$ python -q
>>> import numpy as np
>>> import numpy.linalg as la
>>> np.set_printoptions(precision=2, suppress=True, linewidth=120)
>>> Y = np.array([[4, -4], [2, 0], [2, 3]])
>>> K = np.kron(np.eye(3, dtype=int), Y)
>>> K
array([[ 4, -4,  0,  0,  0,  0],
       [ 2,  0,  0,  0,  0,  0],
       [ 2,  3,  0,  0,  0,  0],
       [ 0,  0,  4, -4,  0,  0],
       [ 0,  0,  2,  0,  0,  0],
       [ 0,  0,  2,  3,  0,  0],
       [ 0,  0,  0,  0,  4, -4],
       [ 0,  0,  0,  0,  2,  0],
       [ 0,  0,  0,  0,  2,  3]])
>>> x = np.array([2, 3, 8, 8, 3, 6])
>>> rhs = K @ x
>>> la.solve(K.T @ K, K.T @ rhs)
array([2., 3., 8., 8., 3., 6.])
>>> rhs
array([ -4,   4,  13,   0,  16,  40, -12,   6,  24])
>>> la.lstsq(K, rhs)[0]
array([2., 3., 8., 8., 3., 6.])
>>> rng = np.random.default_rng(6791)
>>> rhs = rhs + 0.02 * rng.normal(size=9)
>>> rhs
array([ -4.  ,   3.98,  12.99,  -0.02,  16.01,  40.02, -12.02,   6.01,  23.99])
>>> c, *_ = la.lstsq(K, rhs)
>>> round(float(la.norm(rhs - K @ c)), 2)
0.03
>>> np.round(K.T @ (rhs - K @ c), 2) + 0
array([0., 0., 0., 0., 0., 0.])
>>> c.round()
array([2., 3., 8., 8., 3., 6.])
>>> W0 = np.loadtxt("data.csv", delimiter=",")
>>> print(W0)
[[ 0.73  0.17  0.41]
 [ 0.17  0.89 -0.26]
 [ 0.41 -0.26  0.38]]
>>> # a projection of rank 2
>>> def softmax(z):
...     e = np.exp(z - z.max(axis=-1, keepdims=True))
...     return e / e.sum(axis=-1, keepdims=True)
... 
>>> softmax(W0[0] + 4)
array([0.43, 0.25, 0.32])
>>> softmax(W0[0])
array([0.43, 0.25, 0.32])
>>> np.round(softmax(10 * W0[0]), 2) + 0
array([0.96, 0.  , 0.04])
>>> scores = W0 @ W0.T / np.sqrt(3)
>>> softmax(scores)
array([[0.39, 0.28, 0.33],
       [0.3 , 0.46, 0.24],
       [0.38, 0.26, 0.37]])
>>> softmax(scores)[0] @ W0
array([0.47, 0.24, 0.21])
>>> arr = np.load("mat.npy")
>>> print(arr)
[[ 4 -2 -6]
 [-2  1  3]
 [-6  3  9]]
>>> print(la.cond(arr) > 100)
True
>>> la.lstsq(arr[:-1].T, arr[-1])[2]
np.int32(1)
>>> np.allclose(arr[:-1].T @ la.lstsq(arr[:-1].T, arr[-1])[0], arr[-1])
True
>>> cent = np.array([[0.8, 0.7, 0.6], [0.0, -1.5, -0.1]])
>>> X = np.array([[1, 2],
...     [2, 0],
...     [1, 3],
...     [2, 2],
...     [2, 3],
...     [0, 2],
...     [1, 0],
...     [1, 3],
...     [2, 3],
...     [0, 0]]) @ cent + 0.3 * rng.normal(size=(10, 3))
>>> X
array([[ 1.03, -2.95,  0.26],
       [ 1.52,  1.48,  1.28],
       [ 0.48, -3.72,  0.28],
       [ 1.8 , -1.43,  1.19],
       [ 1.77, -3.23,  0.41],
       [-0.05, -2.9 , -0.48],
       [ 1.2 ,  0.69,  0.61],
       [ 0.92, -3.24, -0.27],
       [ 1.32, -2.89,  0.88],
       [ 0.19,  0.25,  0.32]])
>>> Xc = (X - X.mean(axis=0)) / X.std(axis=0)
>>> Xc.std(axis=0)
array([1., 1., 1.])
>>> c = la.lstsq(np.delete(Xc, 1, axis=1), Xc[:, 1])[0]
>>> round(float(1 - np.var(Xc[:, 1] - np.delete(Xc, 1, axis=1) @ c)), 2)
0.43
>>> np.abs(c).argmax()
np.int64(1)
>>> Y = np.c_[X[:, :2] @ np.array([[3, -3], [0, -2]]), np.array([1, 1, 3, 2, 3, 2, 0, 0, 3, 1])]
>>> Y
array([[ 3.09,  2.81,  1.  ],
       [ 4.56, -7.53,  1.  ],
       [ 1.45,  5.99,  3.  ],
       [ 5.39, -2.53,  2.  ],
       [ 5.3 ,  1.16,  3.  ],
       [-0.15,  5.95,  2.  ],
       [ 3.59, -4.97,  0.  ],
       [ 2.76,  3.71,  0.  ],
       [ 3.97,  1.81,  3.  ],
       [ 0.57, -1.06,  1.  ]])
>>> la.matrix_rank(Y)
np.int64(3)
>>> la.norm(la.qr(X)[0].T @ Y, axis=0) ** 2 / ((Y ** 2).sum(axis=0) + 1e-12)
array([1.  , 1.  , 0.88])
>>> np.round(la.norm(Y - X @ la.lstsq(X, Y)[0], axis=0), 2) + 0
array([0.  , 0.  , 2.12])
>>> Xc = (Y - Y.mean(axis=0)) / Y.std(axis=0)
>>> Xc.std(axis=0)
array([1., 1., 1.])
>>> np.argwhere(np.abs(Xc) > 2)
array([], shape=(0, 2), dtype=int64)
>>> c = la.lstsq(np.delete(Xc, 0, axis=1), Xc[:, 0])[0]
>>> np.round(1 - np.var(Xc[:, 0] - np.delete(Xc, 0, axis=1) @ c), 2)
np.float64(0.42)
>>> c
array([-0.7 ,  0.39])
>>> hat = np.triu(np.array([[1, 1, 4], [5, -4, 2], [-1, -4, 0]]), 1) + np.eye(3)
>>> Y = hat @ W0 @ la.inv(hat)
>>> np.trace(Y), np.trace(W0)
(np.float64(2.0), np.float64(2.0))
>>> print(Y)
[[ 2.54 -2.52 -3.45]
 [ 0.99 -0.62 -2.22]
 [ 0.41 -0.67  0.08]]
>>> hat @ W0 - W0 @ hat
array([[ 1.81, -0.88, -2.  ],
       [ 0.82, -0.69, -1.71],
       [ 0.  , -0.41, -1.12]])
>>> la.matrix_rank(Y)
np.int64(2)
>>> u = np.array([-5, 3, 5]) + 0.5
>>> E = np.outer(u, u) / (u @ u)
>>> print(E)
[[ 0.32 -0.25 -0.39]
 [-0.25  0.2   0.31]
 [-0.39  0.31  0.48]]
>>> # looks like rank 1
>>> Y = np.array([[-2, -9], [-8, 8]])
>>> cent = np.kron(Y, E)
>>> cent
array([[-0.65,  0.5 ,  0.79, -2.9 ,  2.26,  3.55],
       [ 0.5 , -0.39, -0.61,  2.26, -1.76, -2.76],
       [ 0.79, -0.61, -0.96,  3.55, -2.76, -4.34],
       [-2.58,  2.01,  3.16,  2.58, -2.01, -3.16],
       [ 2.01, -1.56, -2.45, -2.01,  1.56,  2.45],
       [ 3.16, -2.45, -3.86, -3.16,  2.45,  3.86]])
>>> cent.shape
(6, 6)
>>> t3 = np.stack([E, -3 * E, E[::-1]])
>>> np.round(la.det(t3), 2) + 0
array([0., 0., 0.])
>>> t3.shape
(3, 3, 3)
>>> (t3 @ E.T).shape
(3, 3, 3)
>>> t3.sum(axis=0)
array([[-1.04,  0.81,  1.27],
       [ 0.25, -0.2 , -0.31],
       [ 1.11, -0.86, -1.36]])
>>> np.einsum("bij,cij->bc", t3, t3)
array([[ 1.  , -3.  , -0.59],
       [-3.  ,  9.  ,  1.78],
       [-0.59,  1.78,  1.  ]])
>>> U, sigma = la.svd(E)
Traceback (most recent call last):
  File "<python-input-72>", line 1, in <module>
    U, sigma = la.svd(E)
    ^^^^^^^^
ValueError: too many values to unpack (expected 2)
>>> U, sigma, Vh = la.svd(E, full_matrices=False)
>>> print(np.round(U.T @ U, 2) + 0)
[[1. 0. 0.]
 [0. 1. 0.]
 [0. 0. 1.]]
>>> np.abs(U[:, 0]).round(6).argmax()
np.int64(2)
>>> print(np.cumsum(sigma ** 2) / np.sum(sigma ** 2))
[1. 1. 1.]
>>> print(U.shape, sigma.shape, Vh.shape)
(3, 3) (3,) (3, 3)
>>> np.round(sigma / sigma[0], 2) + 0
array([1., 0., 0.])
>>> np.abs(Vh[0])
array([0.57, 0.44, 0.69])
>>> np.round(np.sqrt((sigma ** 2).sum()), 2), round(float(la.norm(E)), 2)
(np.float64(1.0), 1.0)
>>> E @ E
array([[ 0.32, -0.25, -0.39],
       [-0.25,  0.2 ,  0.31],
       [-0.39,  0.31,  0.48]])
>>> round(float(la.det(E)), 2)
-0.0
>>> la.matrix_power(E, 3)
array([[ 0.32, -0.25, -0.39],
       [-0.25,  0.2 ,  0.31],
       [-0.39,  0.31,  0.48]])
>>> print(np.allclose(E @ E.T, E.T @ E))
True
>>> print(round(np.abs(la.eigvals(E)).max(), 2))
1.0
>>> rk = la.matrix_rank(E)
>>> print(rk)
1
>>> ns = la.svd(E)[2][rk:].T
>>> np.round(E @ ns, 2) + 0
array([[0., 0.],
       [0., 0.],
       [0., 0.]])
>>> la.matrix_rank(E.T @ E), la.matrix_rank(E @ E.T)
(np.int64(1), np.int64(1))
>>> print(ns @ ns.T)
[[ 0.68  0.25  0.39]
 [ 0.25  0.8  -0.31]
 [ 0.39 -0.31  0.52]]
>>> [int(la.matrix_rank(E[:i])) for i in range(1, len(E) + 1)]
[1, 1, 1]
>>> [int(la.matrix_rank(np.delete(E, i, axis=0))) for i in range(3)]
[1, 1, 1]
>>> J = np.array([[1, 3, 7],
...     [0, 0, 0],
...     [9, -2, 5],
...     [0, 0, 0],
...     [0, 0, 0],
...     [0, 0, 0],
...     [1, 3, 7],
...     [1, 3, 7],
...     [1, 3, 7],
...     [0, 0, 0],
...     [9, -6, 2]])
>>> J
array([[ 1,  3,  7],
       [ 0,  0,  0],
       [ 9, -2,  5],
       [ 0,  0,  0],
       [ 0,  0,  0],
       [ 0,  0,  0],
       [ 1,  3,  7],
       [ 1,  3,  7],
       [ 1,  3,  7],
       [ 0,  0,  0],
       [ 9, -6,  2]])
>>> Xc = (J - J.mean(axis=0)) / J.std(axis=0)
>>> np.argwhere(np.abs(Xc) > 2)
array([[ 2,  0],
       [10,  0],
       [10,  1]])
>>> c = la.lstsq(np.delete(Xc, 2, axis=1), Xc[:, 2])[0]
>>> c
array([1.14, 1.35])
>>> round(float(1 - np.var(Xc[:, 2] - np.delete(Xc, 2, axis=1) @ c)), 2)
0.92
>>> Xc = J - J.mean(axis=0)
>>> vecs = la.svd(Xc)[2][:2]
>>> Y = Xc - Xc @ vecs.T @ vecs
>>> la.norm(Y, axis=1).round(6).argmax()
np.int64(2)
>>> np.diag(vecs.T @ vecs)
array([0.75, 0.43, 0.82])
>>> print(Y.std(axis=0))
[0.19 0.29 0.16]
>>> np.round(la.norm(Y) / la.norm(Xc), 2)
np.float64(0.07)
>>> np.round(np.cov(Xc @ vecs.T, rowvar=False), 2) + 0
array([[17.35,  0.  ],
       [ 0.  , 13.51]])
>>> (Xc @ vecs.T).std(axis=0)
array([3.97, 3.5 ])
>>> M = (rng.random((3, 3)) < 0.3) + np.eye(3)
>>> M /= M.sum(axis=1, keepdims=True)
>>> M
array([[1. , 0. , 0. ],
       [0. , 1. , 0. ],
       [0.5, 0. , 0.5]])
>>> # triangular, det is the product of the diagonal
>>> x = np.array([1, 1, -1])
>>> rhs = M @ x
>>> rhs
array([1., 1., 0.])
>>> print(la.solve(M, rhs))
[ 1.  1. -1.]
>>> la.solve(M, rhs + M[:, 2])
array([1., 1., 0.])
>>> Y = J[0, 0] * J[1:] - np.outer(J[1:, 0], J[0])
>>> Y
array([[  0,   0,   0],
       [  0, -29, -58],
       [  0,   0,   0],
       [  0,   0,   0],
       [  0,   0,   0],
       [  0,   0,   0],
       [  0,   0,   0],
       [  0,   0,   0],
       [  0,   0,   0],
       [  0, -33, -61]])
>>> la.matrix_rank(Y), la.matrix_rank(J)
(np.int64(2), np.int64(3))
>>> np.flatnonzero(~Y.round(6).any(axis=1))
array([0, 2, 3, 4, 5, 6, 7, 8])
>>> (M + M.T) / 2
array([[1.  , 0.  , 0.25],
       [0.  , 1.  , 0.  ],
       [0.25, 0.  , 0.5 ]])
>>> M @ M
array([[1.  , 0.  , 0.  ],
       [0.  , 1.  , 0.  ],
       [0.75, 0.  , 0.25]])
>>> print(la.matrix_power(M, 2))
[[1.   0.   0.  ]
 [0.   1.   0.  ]
 [0.75 0.   0.25]]
>>> (M - M.T) / 2
array([[ 0.  ,  0.  , -0.25],
       [ 0.  ,  0.  ,  0.  ],
       [ 0.25,  0.  ,  0.  ]])
>>> np.allclose(M @ M.T, M.T @ M)
False
>>> print(np.round(np.abs(la.eigvals(M)).max(), 2))
1.0
>>> np.trace(M)
np.float64(2.5)
>>> la.eigvals(M)
array([0.5, 1. , 1. ])
>>> print(round(la.det(M[::-1]), 2))
-0.5
>>> np.kron(np.eye(2, dtype=int), M)
array([[1. , 0. , 0. , 0. , 0. , 0. ],
       [0. , 1. , 0. , 0. , 0. , 0. ],
       [0.5, 0. , 0.5, 0. , 0. , 0. ],
       [0. , 0. , 0. , 1. , 0. , 0. ],
       [0. , 0. , 0. , 0. , 1. , 0. ],
       [0. , 0. , 0. , 0.5, 0. , 0.5]])
>>> np.round(la.det(M.T), 2)
np.float64(0.5)
>>> print(round(la.eigvals(M).sum().real, 2))
2.5
>>> np.einsum("ij,ji->", M, M)
np.float64(2.25)
>>> m1 = np.load("m.npy")
>>> m1
array([[ 1, -2,  4, -8],
       [ 1, -1,  1, -1],
       [ 1,  0,  0,  0]])
>>> np.round(la.norm(m1[1] - m1[2]), 2)
np.float64(1.73)
>>> la.norm(m1, axis=1).argmax()
np.int64(0)
>>> round(la.norm(m1, 1), 2), np.round(la.norm(m1, np.inf), 2)
(np.float64(9.0), np.float64(15.0))
>>> la.norm(m1, axis=0)
array([1.73, 2.24, 4.12, 8.06])
>>> la.norm(m1, axis=1)
array([9.22, 2.  , 1.  ])
>>> np.round(la.norm(m1) ** 2 / la.norm(m1, 2) ** 2, 2)
np.float64(1.03)
>>> print(round(float(la.norm(m1, "nuc")), 2))
11.34
>>> print(m1[1] @ m1[2])
1
